% python3 -q
>>> import numpy as np
>>> np.set_printoptions(suppress=True, linewidth=160)
>>> def tidy(a):
...     return np.round(a, 2) + 0
... 
>>> rng = np.random.default_rng(34195)
>>> feats = (rng.random((8, 8)) < 0.3) + np.eye(8)
>>> feats /= feats.sum(axis=1, keepdims=True)
>>> print(tidy(feats))
[[0.33 0.   0.   0.   0.33 0.33 0.   0.  ]
 [0.   0.25 0.   0.25 0.   0.25 0.   0.25]
 [0.   0.   0.5  0.   0.5  0.   0.   0.  ]
 [0.   0.   0.   0.5  0.   0.   0.5  0.  ]
 [0.33 0.   0.33 0.   0.33 0.   0.   0.  ]
 [0.25 0.   0.   0.   0.25 0.25 0.   0.25]
 [0.17 0.17 0.   0.17 0.17 0.   0.17 0.17]
 [0.33 0.   0.   0.   0.   0.   0.   0.67]]
>>> U, s, VT = np.linalg.svd(feats)
>>> V = VT[:(s > 1e-8).sum()]
>>> x0 = feats[6] + 5 * feats[0] + rng.integers(2) * np.eye(8)[2]
>>> print(tidy(x0))
[1.83 0.17 0.   0.17 1.83 1.67 0.17 0.17]
>>> print(np.linalg.matrix_rank(np.vstack([feats, x0])))
7
>>> print(tidy(V.T @ V))
[[ 1.    0.    0.    0.    0.    0.    0.    0.  ]
 [ 0.    0.92 -0.08  0.17  0.08 -0.08 -0.17  0.  ]
 [ 0.   -0.08  0.92  0.17  0.08 -0.08 -0.17  0.  ]
 [ 0.    0.17  0.17  0.67 -0.17  0.17  0.33  0.  ]
 [ 0.    0.08  0.08 -0.17  0.92  0.08  0.17  0.  ]
 [ 0.   -0.08 -0.08  0.17  0.08  0.92 -0.17  0.  ]
 [ 0.   -0.17 -0.17  0.33  0.17 -0.17  0.67  0.  ]
 [ 0.    0.    0.    0.    0.    0.    0.    1.  ]]
>>> print(tidy(np.linalg.norm(x0 - V.T @ V @ x0)))
0.0
>>> print(tidy(np.diag(V.T @ V)))
[1.   0.92 0.92 0.67 0.92 0.92 0.67 1.  ]
>>> print(np.unique(feats.round(6), axis=0).shape)
(8, 8)
>>> print(np.abs(np.diag(np.linalg.qr(feats)[1])) > 1e-9)
[ True  True  True  True  True  True False  True]
>>> U, s, VT = np.linalg.svd(feats)
>>> print(np.argmax(s[:-1] / (s[1:] + 1e-6)) + 1)
7
>>> out = U[:, :7] @ np.diag(s[:7]) @ VT[:7]
>>> print(tidy(out))
[[0.33 0.   0.   0.   0.33 0.33 0.   0.  ]
 [0.   0.25 0.   0.25 0.   0.25 0.   0.25]
 [0.   0.   0.5  0.   0.5  0.   0.   0.  ]
 [0.   0.   0.   0.5  0.   0.   0.5  0.  ]
 [0.33 0.   0.33 0.   0.33 0.   0.   0.  ]
 [0.25 0.   0.   0.   0.25 0.25 0.   0.25]
 [0.17 0.17 0.   0.17 0.17 0.   0.17 0.17]
 [0.33 0.   0.   0.   0.   0.   0.   0.67]]
>>> print(np.linalg.matrix_rank(out))
7
>>> print(tidy(np.linalg.norm(feats - out) / np.linalg.norm(feats)))
0.0
>>> print(tidy(np.linalg.norm(feats - out, 2)), tidy(s[7]))
0.0 0.0
